$ python -q
>>> import numpy as np
>>> import numpy.linalg as la
>>> np.set_printoptions(precision=4, suppress=True, linewidth=120, floatmode="fixed")
>>> J = np.loadtxt("test0.csv", delimiter=",")
>>> J
array([[ 1.3839, -1.1546,  4.4511, -1.3928],
       [-1.2230, -2.0642, -0.4845,  4.3599],
       [ 1.5227,  0.3937,  3.4502,  3.2592],
       [-3.2245,  0.9593, -0.1033,  3.6976],
       [-0.3467,  3.5606, -3.1645, -1.4790],
       [ 4.8199, -0.2864,  0.4637,  1.2132],
       [ 0.3325, -2.2034, -1.8622, -4.0702],
       [-4.4854, -1.2144, -1.8167,  0.3263],
       [-1.5216, -1.1483,  4.5205, -0.9650],
       [-0.2703,  2.3630, -4.1136, -1.5559]])
>>> A2 = np.c_[J[:, :3] @ np.array([[3, 5, 5], [3, 0, 3], [3, 5, 4]]), np.array([3, 0, 3, 1, 3, 3, 2, 3, 3, 2])]
>>> A2
array([[ 14.0412,  29.1750,  21.2601,   3.0000],
       [-11.3151,  -8.5375, -14.2456,   0.0000],
       [ 16.0998,  24.8645,  22.5954,   3.0000],
       [ -7.1055, -16.6390, -13.6578,   1.0000],
       [  0.1482, -17.5560,  -3.7097,   3.0000],
       [ 14.9916,  26.4180,  25.0951,   3.0000],
       [-11.1993,  -7.6485, -12.3965,   2.0000],
       [-22.5495, -31.5105, -33.3370,   3.0000],
       [  5.5518,  14.9945,   7.0291,   3.0000],
       [ -6.0627, -21.9195, -10.7169,   2.0000]])
>>> la.matrix_rank(np.c_[J, A2])
np.int64(5)
>>> la.matrix_rank(A2)
np.int64(4)
>>> la.norm(la.qr(J)[0].T @ A2, axis=0) ** 2 / ((A2 ** 2).sum(axis=0) + 1e-12)
array([1.0000, 1.0000, 1.0000, 0.0564])
>>> np.round(la.norm(A2 - J @ la.lstsq(J, A2)[0], axis=0), 4) + 0
array([0.0000, 0.0000, 0.0000, 7.7102])
>>> vec = np.array([2, 0, 1, 0])
>>> a = np.maximum(J @ vec, 0)
>>> J * (a > 1e-9)[:, None]
array([[ 1.3839, -1.1546,  4.4511, -1.3928],
       [-0.0000, -0.0000, -0.0000,  0.0000],
       [ 1.5227,  0.3937,  3.4502,  3.2592],
       [-0.0000,  0.0000, -0.0000,  0.0000],
       [-0.0000,  0.0000, -0.0000, -0.0000],
       [ 4.8199, -0.2864,  0.4637,  1.2132],
       [ 0.0000, -0.0000, -0.0000, -0.0000],
       [-0.0000, -0.0000, -0.0000,  0.0000],
       [-1.5216, -1.1483,  4.5205, -0.9650],
       [-0.0000,  0.0000, -0.0000, -0.0000]])
>>> J.T @ a
array([ 66.3311, -10.3677,  65.9063,  21.9479])
>>> np.tanh(J @ vec)
array([ 1.0000, -0.9943,  1.0000, -1.0000, -0.9991,  1.0000, -0.8328, -1.0000,  0.9010, -0.9998])
>>> np.maximum(J @ vec, 0) - np.maximum(-J @ vec, 0)
array([  7.2189,  -2.9305,   6.4956,  -6.5523,  -3.8579,  10.1035,  -1.1972, -10.7875,   1.4773,  -4.6542])
>>> data = np.load("layer16.npy")
>>> data
array([[0, 0, 0],
       [0, 0, 1],
       [0, 1, 0]])
>>> vals, vecs = la.eigh(data)
>>> vec = np.array([2, 1, 1])
>>> round(vec @ data @ vec / (vec @ vec), 4), vals[0], vals[-1]
(np.float64(0.3333), np.float64(-1.0), np.float64(1.0))
>>> vecs * np.maximum(vals, 0) @ vecs.T
array([[0.0000, 0.0000, 0.0000],
       [0.0000, 0.5000, 0.5000],
       [0.0000, 0.5000, 0.5000]])
>>> m1 = np.array([[82, 55, 38, 7, 47],
...     [55, 46, 44, 19, 44],
...     [38, 44, 56, 38, 48],
...     [7, 19, 38, 65, 30],
...     [47, 44, 48, 30, 45]])
>>> vals, vecs = la.eigh(m1)
>>> (vals > 1e-8).sum(), (vals < -1e-8).sum()
(np.int64(3), np.int64(0))
>>> np.round(la.svd(m1, compute_uv=False), 4) + 0
array([210.9018,  69.0242,  14.0739,   0.0000,   0.0000])
>>> np.round(vecs.T @ m1 @ vecs, 4) + 0
array([[  0.0000,   0.0000,   0.0000,   0.0000,   0.0000],
       [  0.0000,   0.0000,   0.0000,   0.0000,   0.0000],
       [  0.0000,   0.0000,  14.0739,   0.0000,   0.0000],
       [  0.0000,   0.0000,   0.0000,  69.0242,   0.0000],
       [  0.0000,   0.0000,   0.0000,   0.0000, 210.9018]])
>>> np.round(vecs.T @ vecs, 4) + 0
array([[1.0000, 0.0000, 0.0000, 0.0000, 0.0000],
       [0.0000, 1.0000, 0.0000, 0.0000, 0.0000],
       [0.0000, 0.0000, 1.0000, 0.0000, 0.0000],
       [0.0000, 0.0000, 0.0000, 1.0000, 0.0000],
       [0.0000, 0.0000, 0.0000, 0.0000, 1.0000]])
>>> P = np.triu(np.array([[0, 0, 3, 1, 3],
...     [2, 2, 1, 1, 2],
...     [1, 3, 3, 0, 0],
...     [1, 1, 3, 1, 3],
...     [1, 2, 1, 1, 3]]), 1) + np.eye(5)
>>> A2 = P @ m1 @ la.inv(P)
>>> la.matrix_rank(A2)
np.int64(3)
>>> F = np.load("dump.npy")
>>> F
array([[ 0.8000,  0.0000,  0.4000],
       [ 0.4000,  1.1000,  0.8000],
       [-1.5000,  1.8000,  0.9000],
       [-0.2000,  1.0000, -0.8000],
       [-1.0000, -1.9000,  0.2000],
       [-1.5000,  0.2000,  0.8000],
       [-0.4000, -0.9000,  1.2000],
       [ 1.4000, -2.9000,  0.8000],
       [-0.1000, -0.9000,  0.0000],
       [-1.0000,  0.5000, -0.8000],
       [ 0.8000, -0.8000,  1.0000],
       [ 0.6000, -1.1000,  1.7000],
       [ 0.4000, -0.2000, -0.6000],
       [-0.6000, -0.2000, -0.6000],
       [ 2.7000, -3.9000, -3.3000],
       [ 0.5000,  0.6000,  0.5000],
       [ 0.7000, -2.2000,  0.6000]])
>>> vec = np.array([3, 1, 1])
>>> target = F @ vec
>>> np.round(la.pinv(F) @ F, 4) + 0
array([[1.0000, 0.0000, 0.0000],
       [0.0000, 1.0000, 0.0000],
       [0.0000, 0.0000, 1.0000]])
>>> la.lstsq(F, target)[0]
array([3.0000, 1.0000, 1.0000])
>>> rng = np.random.default_rng(4770)
>>> target = target + 0.05 * rng.normal(size=17)
>>> target
array([ 2.7221,  2.9998, -1.8603, -0.3245, -4.7271, -3.4800, -1.0102,  2.1656, -1.1867, -3.3140,  2.6331,  2.3861,
        0.3337, -2.4956,  0.8136,  2.6576,  0.5643])
>>> c, *_ = la.lstsq(F, target)
>>> c.round()
array([3.0000, 1.0000, 1.0000])
>>> np.round(la.norm(target - F @ c), 4)
np.float64(0.2718)
>>> [round(float(la.norm(la.solve(F.T @ F + lam * np.eye(3), F.T @ target))), 2) for lam in (0, 1, 10, 100)]
[3.31, 2.97, 1.55, 0.29]
>>> Xs = (F - F.mean(axis=0)) / F.std(axis=0)
>>> Xs.std(axis=0)
array([1.0000, 1.0000, 1.0000])
>>> c = la.lstsq(np.delete(Xs, 1, axis=1), Xs[:, 1])[0]
>>> np.abs(c).argmax()
np.int64(0)
>>> round(float(1 - np.var(Xs[:, 1] - np.delete(Xs, 1, axis=1) @ c)), 4)
0.4268
>>> C = F[[2, 3]].astype(float)
>>> for _ in range(3):
...     lab = la.norm(F[:, None] - C, axis=-1).argmin(axis=1)
...     C = np.array([F[lab == j].mean(axis=0) for j in range(2)])
... 
>>> lab
array([1, 0, 0, 0, 1, 0, 1, 1, 1, 0, 1, 1, 1, 1, 1, 0, 1])
>>> np.bincount(lab)
array([ 6, 11])
>>> C
array([[-0.5500,  0.8667,  0.2333],
       [ 0.4818, -1.3636,  0.1273]])
>>> np.abs(C[1] - C[0]).argmax()
np.int64(1)
>>> blk = np.stack([F, 4 * F, F[::-1]])
>>> np.einsum("bij,cij->bc", blk, blk)
array([[  82.5000,  330.0000,  -25.9200],
       [ 330.0000, 1320.0000, -103.6800],
       [ -25.9200, -103.6800,   82.5000]])
>>> la.norm(blk, axis=(1, 2))
array([ 9.0830, 36.3318,  9.0830])
>>> la.matrix_rank(blk.reshape(3, -1))
np.int64(2)
>>> X = np.loadtxt("sample13.csv", delimiter=",")
>>> X
array([[2.0000, 0.0000, 0.0000, 3.0000],
       [1.0000, 0.0000, 0.0000, 2.0000],
       [3.0000, 0.0000, 0.0000, 4.0000],
       [3.0000, 0.0000, 0.0000, 4.0000],
       [2.0000, 0.0000, 0.0000, 3.0000],
       [1.0000, 0.0000, 0.0000, 2.0000],
       [3.0000, 0.0000, 0.0000, 4.0000],
       [3.0000, 0.0000, 0.0000, 4.0000],
       [4.0000, 0.0000, 1.0000, 5.0000],
       [4.0000, 0.0000, 1.0000, 5.0000],
       [3.0000, 0.0000, 0.0000, 4.0000],
       [3.0000, 0.0000, 0.0000, 4.0000],
       [2.0000, 0.0000, 0.0000, 3.0000],
       [4.0000, 0.0000, 1.0000, 5.0000],
       [2.0000, 0.0000, 0.0000, 3.0000],
       [2.0000, 0.0000, 0.0000, 3.0000],
       [3.0000, 0.0000, 0.0000, 4.0000],
       [3.0000, 0.0000, 0.0000, 4.0000],
       [3.0000, 0.0000, 0.0000, 4.0000],
       [3.0000, 0.0000, 0.0000, 4.0000],
       [4.0000, 0.0000, 1.0000, 5.0000],
       [1.0000, 0.0000, 0.0000, 2.0000]])
>>> A2 = np.array([[-4, -3, 7], [5, 1, -2], [-9, -2, -9], [-3, 9, 8]])
>>> la.matrix_rank(X @ A2)
np.int64(3)
>>> A2.T @ X.T
array([[-17.0000, -10.0000, -24.0000, -24.0000, -17.0000, -10.0000, -24.0000, -24.0000, -40.0000, -40.0000, -24.0000,
        -24.0000, -17.0000, -40.0000, -17.0000, -17.0000, -24.0000, -24.0000, -24.0000, -24.0000, -40.0000, -10.0000],
       [ 21.0000,  15.0000,  27.0000,  27.0000,  21.0000,  15.0000,  27.0000,  27.0000,  31.0000,  31.0000,  27.0000,
         27.0000,  21.0000,  31.0000,  21.0000,  21.0000,  27.0000,  27.0000,  27.0000,  27.0000,  31.0000,  15.0000],
       [ 38.0000,  23.0000,  53.0000,  53.0000,  38.0000,  23.0000,  53.0000,  53.0000,  59.0000,  59.0000,  53.0000,
         53.0000,  38.0000,  59.0000,  38.0000,  38.0000,  53.0000,  53.0000,  53.0000,  53.0000,  59.0000,  23.0000]])
>>> np.einsum("ik,kj->ji", X, A2)
array([[-17.0000, -10.0000, -24.0000, -24.0000, -17.0000, -10.0000, -24.0000, -24.0000, -40.0000, -40.0000, -24.0000,
        -24.0000, -17.0000, -40.0000, -17.0000, -17.0000, -24.0000, -24.0000, -24.0000, -24.0000, -40.0000, -10.0000],
       [ 21.0000,  15.0000,  27.0000,  27.0000,  21.0000,  15.0000,  27.0000,  27.0000,  31.0000,  31.0000,  27.0000,
         27.0000,  21.0000,  31.0000,  21.0000,  21.0000,  27.0000,  27.0000,  27.0000,  27.0000,  31.0000,  15.0000],
       [ 38.0000,  23.0000,  53.0000,  53.0000,  38.0000,  23.0000,  53.0000,  53.0000,  59.0000,  59.0000,  53.0000,
         53.0000,  38.0000,  59.0000,  38.0000,  38.0000,  53.0000,  53.0000,  53.0000,  53.0000,  59.0000,  23.0000]])
>>> np.vstack([X, A2.T]).shape
(25, 4)
>>> X @ A2
array([[-17.0000,  21.0000,  38.0000],
       [-10.0000,  15.0000,  23.0000],
       [-24.0000,  27.0000,  53.0000],
       [-24.0000,  27.0000,  53.0000],
       [-17.0000,  21.0000,  38.0000],
       [-10.0000,  15.0000,  23.0000],
       [-24.0000,  27.0000,  53.0000],
       [-24.0000,  27.0000,  53.0000],
       [-40.0000,  31.0000,  59.0000],
       [-40.0000,  31.0000,  59.0000],
       [-24.0000,  27.0000,  53.0000],
       [-24.0000,  27.0000,  53.0000],
       [-17.0000,  21.0000,  38.0000],
       [-40.0000,  31.0000,  59.0000],
       [-17.0000,  21.0000,  38.0000],
       [-17.0000,  21.0000,  38.0000],
       [-24.0000,  27.0000,  53.0000],
       [-24.0000,  27.0000,  53.0000],
       [-24.0000,  27.0000,  53.0000],
       [-24.0000,  27.0000,  53.0000],
       [-40.0000,  31.0000,  59.0000],
       [-10.0000,  15.0000,  23.0000]])
>>> np.einsum("ik,kj->ij", X, A2)
array([[-17.0000,  21.0000,  38.0000],
       [-10.0000,  15.0000,  23.0000],
       [-24.0000,  27.0000,  53.0000],
       [-24.0000,  27.0000,  53.0000],
       [-17.0000,  21.0000,  38.0000],
       [-10.0000,  15.0000,  23.0000],
       [-24.0000,  27.0000,  53.0000],
       [-24.0000,  27.0000,  53.0000],
       [-40.0000,  31.0000,  59.0000],
       [-40.0000,  31.0000,  59.0000],
       [-24.0000,  27.0000,  53.0000],
       [-24.0000,  27.0000,  53.0000],
       [-17.0000,  21.0000,  38.0000],
       [-40.0000,  31.0000,  59.0000],
       [-17.0000,  21.0000,  38.0000],
       [-17.0000,  21.0000,  38.0000],
       [-24.0000,  27.0000,  53.0000],
       [-24.0000,  27.0000,  53.0000],
       [-24.0000,  27.0000,  53.0000],
       [-24.0000,  27.0000,  53.0000],
       [-40.0000,  31.0000,  59.0000],
       [-10.0000,  15.0000,  23.0000]])
>>> la.matrix_rank(np.vstack([X, A2.T]))
np.int64(4)
